% python3 -q
>>> import numpy as np
>>> from numpy import linalg as LA
>>> np.set_printoptions(suppress=True, linewidth=160)
>>> rnd = lambda a: np.round(a, 2) + 0
>>> m1 = np.array([[0, 1, 3], [3, -2, 1]])
>>> m1[:, 0] = -2 * m1[:, 2]
>>> m1
array([[-6,  1,  3],
       [-2, -2,  1]])
>>> x0 = np.array([-3, 2, -3])
>>> h = np.maximum(m1 @ x0, 0)
>>> h
array([11,  0])
>>> print(m1 * (h > 1e-9)[:, None])
[[-6  1  3]
 [ 0  0  0]]
>>> np.maximum(m1 @ x0, 0) - np.maximum(-m1 @ x0, 0)
array([11, -1])
>>> W = np.array([[0, 1, -2, -6, 4, -5], [2, -9, 6, -3, 0, 1], [2, -3, 7, -2, -5, 9]])
>>> coef = np.array([3, -3, 1, 0, -2, 0])
>>> H = np.maximum(m1 @ W + coef, 0)
>>> (H > 0).mean(axis=0)
array([1. , 0.5, 0.5, 1. , 0. , 1. ])
>>> W2 = np.array([[-5, -4, -3],
...     [4, -3, 3],
...     [3, 0, 2],
...     [0, -4, 2],
...     [-4, 2, 5],
...     [1, 2, 4]])
>>> W @ W2
array([[-23,  19, -13],
       [-27,  33, -23],
       [ 28,  17,   6]])
>>> (H @ W2).round(6).argmax(axis=1)
array([2, 2])
>>> Uu, sv, vt = LA.svd(m1, full_matrices=False)
>>> Uu.shape, sv.shape, vt.shape
((2, 2), (2,), (2, 3))
>>> rnd(vt @ vt.T)
array([[1., 0.],
       [0., 1.]])
>>> print(rnd(Uu.T @ Uu))
[[1. 0.]
 [0. 1.]]
>>> rnd(np.abs(vt[0]))
array([0.89, 0.05, 0.45])
>>> (sv > 1e-8).sum()
np.int64(2)
>>> data = np.vander(np.arange(3) - 1, 4, increasing=True)
>>> data
array([[ 1, -1,  1, -1],
       [ 1,  0,  0,  0],
       [ 1,  1,  1,  1]])
>>> f, g = data[1], data[2]
>>> print(f @ g)
1
>>> f @ f
np.int64(1)
>>> pr = (f @ g) / (f @ f) * f
>>> print(np.outer(f, g))
[[1 1 1 1]
 [0 0 0 0]
 [0 0 0 0]
 [0 0 0 0]]
>>> g - pr
array([0., 1., 1., 1.])
>>> f = np.array([0, -2])
>>> print(np.correlate(data[1], data[2], "full"))
[1 1 1 1 0 0 0]
>>> np.array([np.convolve(row, f, "same") for row in data])
array([[ 0, -2,  2, -2],
       [ 0, -2,  0,  0],
       [ 0, -2, -2, -2]])
>>> print(np.cross(data[1, :3], data[2, :3]))
[ 0 -1  1]
>>> print(np.unravel_index(np.abs(data).argmax(), data.shape))
(np.int64(0), np.int64(0))
>>> print(np.count_nonzero(data))
9
>>> LA.matrix_rank(data)
np.int64(3)
>>> print(np.diff(data, axis=0))
[[ 0  1 -1  1]
 [ 0  1  1  1]]
>>> rnd(LA.svd(data, compute_uv=False))
array([2.14, 2.  , 0.66])
>>> Uu, sv, vt = LA.svd(data, full_matrices=False)
>>> rnd(Uu.T @ data @ vt.T)
array([[2.14, 0.  , 0.  ],
       [0.  , 2.  , 0.  ],
       [0.  , 0.  , 0.66]])
>>> np.sqrt((sv ** 2).sum()), rnd(LA.norm(data))
(np.float64(3.0), np.float64(3.0))
>>> rnd(sv / sv[0])
array([1.  , 0.94, 0.31])
>>> (sv > 1e-8).sum()
np.int64(3)
>>> G = data.T @ data
>>> print((data @ data.T).shape)
(3, 3)
>>> rnd(LA.svd(data, compute_uv=False) ** 2)
array([4.56, 4.  , 0.44])
>>> np.allclose(G, G.T)
True
>>> A = np.loadtxt("a.csv", delimiter=",")
>>> A
array([[ 3., -2.,  0.],
       [-2.,  2., -2.],
       [ 0., -2.,  1.]])
>>> def softmax(z):
...     e = np.exp(z - z.max(axis=-1, keepdims=True))
...     return e / e.sum(axis=-1, keepdims=True)
... 
>>> rnd(softmax(A).sum(axis=1))
array([1., 1., 1.])
>>> rnd(softmax(A[0] + -1))
array([0.95, 0.01, 0.05])
>>> rnd(softmax(A[0]))
array([0.95, 0.01, 0.05])
>>> S = A @ A.T / np.sqrt(3)
>>> rnd(softmax(S)[0] @ A)
array([ 2.98, -2.  ,  0.01])
>>> print(softmax(S).round(6).argmax(axis=1))
[0 1 2]
>>> print(rnd(softmax(S + np.triu(np.full(S.shape, -np.inf), 1))))
[[1.   0.   0.  ]
 [0.   1.   0.  ]
 [0.36 0.   0.64]]
>>> vals, evecs = LA.eigh(A)
>>> (vals > 1e-8).sum(), (vals < -1e-8).sum()
(np.int64(2), np.int64(1))
>>> rnd(evecs.T @ evecs)
array([[1., 0., 0.],
       [0., 1., 0.],
       [0., 0., 1.]])
>>> rnd(evecs.T @ A @ evecs)
array([[-1.,  0.,  0.],
       [ 0.,  2.,  0.],
       [ 0.,  0.,  5.]])
>>> print(rnd(np.abs(evecs[:, -1])))
[0.67 0.67 0.33]
>>> rnd(LA.eigvalsh(A + -3 * np.eye(3)))
array([-4., -1.,  2.])
>>> rnd(LA.eigvalsh(A @ A))
array([ 1.,  4., 25.])
>>> rnd(vals)
array([-1.,  2.,  5.])
>>> E = np.cumsum(np.array([[2, 2, 2],
...     [-2, -1, -1],
...     [0, 1, -2],
...     [2, 0, -1],
...     [1, -1, 2],
...     [0, 2, 1],
...     [2, -1, -1],
...     [-1, -1, 1],
...     [-1, 2, -2],
...     [1, -1, 1],
...     [-1, 0, -2],
...     [2, 1, -2],
...     [-1, 0, -1],
...     [0, 0, 1],
...     [1, 0, -1],
...     [-2, 2, -1],
...     [-1, 0, -1],
...     [-1, -2, -1],
...     [2, 1, -1],
...     [1, 2, 1]]), axis=0)
>>> E
array([[ 2,  2,  2],
       [ 0,  1,  1],
       [ 0,  2, -1],
       [ 2,  2, -2],
       [ 3,  1,  0],
       [ 3,  3,  1],
       [ 5,  2,  0],
       [ 4,  1,  1],
       [ 3,  3, -1],
       [ 4,  2,  0],
       [ 3,  2, -2],
       [ 5,  3, -4],
       [ 4,  3, -5],
       [ 4,  3, -4],
       [ 5,  3, -5],
       [ 3,  5, -6],
       [ 2,  5, -7],
       [ 1,  3, -8],
       [ 3,  4, -9],
       [ 4,  6, -8]])
>>> A2 = np.array([[-2, -4, -7], [2, 5, -1]])
>>> W2 = np.kron(A2, data)
>>> W2.shape
(6, 12)
>>> LA.matrix_rank(W2)
np.int64(6)
>>> W2
array([[-2,  2, -2,  2, -4,  4, -4,  4, -7,  7, -7,  7],
       [-2,  0,  0,  0, -4,  0,  0,  0, -7,  0,  0,  0],
       [-2, -2, -2, -2, -4, -4, -4, -4, -7, -7, -7, -7],
       [ 2, -2,  2, -2,  5, -5,  5, -5, -1,  1, -1,  1],
       [ 2,  0,  0,  0,  5,  0,  0,  0, -1,  0,  0,  0],
       [ 2,  2,  2,  2,  5,  5,  5,  5, -1, -1, -1, -1]])
>>> mat = np.load("test5.npy")
>>> mat
array([[ 7,  0,  6],
       [ 0, -3,  0],
       [-5,  0,  4]])
>>> q, evecs = LA.qr(mat[:, :1])[0], LA.qr(mat[:, 1:])[0]
>>> sv = LA.svd(q.T @ evecs, compute_uv=False)
>>> rnd(LA.norm(q @ q.T - evecs @ evecs.T, 2))
np.float64(1.0)
>>> rng = np.random.default_rng(5253)
>>> lab = rng.permutation(3)
>>> lab
array([0, 2, 1])
>>> A2 = mat[lab][:, lab]
>>> np.diag(A2)
array([ 7,  4, -3])
>>> A2
array([[ 7,  6,  0],
       [-5,  4,  0],
       [ 0,  0, -3]])
>>> A2 = np.array([[0, 2, 3], [3, 0, 2]])
>>> W2 = np.kron(A2, mat)
>>> W2
array([[  0,   0,   0,  14,   0,  12,  21,   0,  18],
       [  0,   0,   0,   0,  -6,   0,   0,  -9,   0],
       [  0,   0,   0, -10,   0,   8, -15,   0,  12],
       [ 21,   0,  18,   0,   0,   0,  14,   0,  12],
       [  0,  -9,   0,   0,   0,   0,   0,  -6,   0],
       [-15,   0,  12,   0,   0,   0, -10,   0,   8]])
>>> W2.shape
(6, 9)
>>> x0 = np.array([2, 0, 3])
>>> rhs = mat @ x0
>>> coef, lr = np.zeros(3), 1 / LA.norm(mat, 2) ** 2
>>> for i in range(6):
...     coef -= lr * mat.T @ (mat @ coef - rhs)
...     if i % 2 == 0: print(i, round(LA.norm(mat @ coef - rhs), 2))
... 
0 5.22
2 1.65
4 0.52
>>> print(rnd(LA.cond(mat)))
3.12
>>> rnd(coef)
array([2.02, 0.  , 2.96])
>>> J = np.load("m.npy")
>>> print(J)
[[ 31   3 -16]
 [  3  10   5]
 [-16   5  13]]
>>> x0 = np.array([2, 1, 2])
>>> rhs = J @ x0
>>> coef, lr = np.zeros(3), 1 / LA.norm(J, 2) ** 2
>>> for i in range(20):
...     coef -= lr * J.T @ (J @ coef - rhs)
...     if i % 5 == 0: print(i, round(LA.norm(J @ coef - rhs), 2))
... 
0 26.98
5 14.96
10 8.3
15 4.61
>>> rnd(coef)
array([1.14, 1.76, 0.54])
>>> A2 = LA.inv(J)
>>> print(np.allclose(A2, J.T))
False
>>> rnd(LA.inv(A2))
array([[ 31.,   3., -16.],
       [  3.,  10.,   5.],
       [-16.,   5.,  13.]])
>>> rnd(LA.cond(J))
np.float64(223.73)
>>> rnd(LA.slogdet(J)[0])
np.float64(1.0)
>>> (np.abs(A2) > 1e-9).astype(int)
array([[1, 1, 1],
       [1, 1, 1],
       [1, 1, 1]])
>>> K = np.load("run2.npy")
>>> K
array([[0., 0., 2.],
       [0., 0., 4.],
       [2., 4., 0.]])
>>> LA.lstsq(K[:-1].T, K[-1])[2]
np.int32(1)
>>> np.allclose(K[:-1].T @ LA.lstsq(K[:-1].T, K[-1])[0], K[-1])
False
>>> rnd(np.trace(LA.pinv(K) @ K))
np.float64(2.0)
>>> rnd(K @ LA.pinv(K) @ K)
array([[0., 0., 2.],
       [0., 0., 4.],
       [2., 4., 0.]])
>>> f = np.array([4, 2, 1])
>>> g = np.array([1, 0, -1])
>>> M = np.outer(f, g)
>>> M
array([[ 4,  0, -4],
       [ 2,  0, -2],
       [ 1,  0, -1]])
>>> rnd(np.trace(LA.pinv(M) @ M))
np.float64(1.0)
>>> np.allclose(M[:-1].T @ LA.lstsq(M[:-1].T, M[-1])[0], M[-1])
True
>>> np.unique(M.round(6), axis=0).shape
(3, 3)
>>> LA.lstsq(M[:-1].T, M[-1])[2]
np.int32(1)
>>> np.abs(np.diag(LA.qr(M)[1])) > 1e-9
array([ True, False, False])
>>> M.sum(axis=0)
array([ 7,  0, -7])
>>> print(M.sum(axis=1))
[0 0 0]
